% python3 -q
>>> import numpy as np
>>> import numpy.linalg as la
>>> np.set_printoptions(precision=2, suppress=True, linewidth=100, sign=" ")
>>> J = np.load("a.npy")
>>> J
array([[ 0, -3, -2, -1, -2,  1],
       [ 0,  0, -1,  1,  5, -3],
       [ 0,  0,  0, -1, -4,  3],
       [ 0,  0,  0,  0,  3, -3],
       [ 0,  0,  0,  0,  0, -3],
       [ 0,  0,  0,  0,  0,  0]])
>>> vec = np.array([3, -2, -3, -3, 2, -2])
>>> (J @ vec).argmax()
np.int64(1)
>>> (J * vec).sum(axis=1)
array([  9,  16, -11,  12,   6,   0])
>>> J @ np.ones(6)
array([-7.,  2., -2.,  0., -3.,  0.])
>>> w1 = np.array([[1, 3], [9, 8], [1, 4], [0, 5], [1, 7], [3, 1]])
>>> beta = np.array([-1, 2])
>>> act = np.maximum(J @ w1 + beta, 0)
>>> (act > 0).astype(int)
array([[ 0,  0],
       [ 0,  1],
       [ 1,  0],
       [ 0,  1],
       [ 0,  0],
       [ 0,  1]])
>>> W2 = np.array([[2, 0, 1], [2, 2, 2]])
>>> (act @ W2).round(6).argmax(axis=1)
array([ 0,  0,  0,  0,  0,  0])
>>> w1 @ W2
array([[  8,   6,   7],
       [ 34,  16,  25],
       [ 10,   8,   9],
       [ 10,  10,  10],
       [ 16,  14,  15],
       [  8,   2,   5]])
>>> U, s, Vh = la.svd(J)
>>> np.argmax(s[:-1] / (s[1:] + 1e-6)) + 1
np.int64(5)
>>> Y = U[:, :5] @ np.diag(s[:5]) @ Vh[:5]
>>> round(float(np.abs(J - Y).max()), 2)
0.0
>>> la.matrix_rank(Y)
np.int64(5)
>>> Y.round(2) + 0
array([[ 0., -3., -2., -1., -2.,  1.],
       [ 0.,  0., -1.,  1.,  5., -3.],
       [ 0.,  0.,  0., -1., -4.,  3.],
       [ 0.,  0.,  0.,  0.,  3., -3.],
       [ 0.,  0.,  0.,  0.,  0., -3.],
       [ 0.,  0.,  0.,  0.,  0.,  0.]])
>>> np.round(la.norm(J - Y, 2), 2), s[5]
(np.float64(0.0), np.float64(0.0))
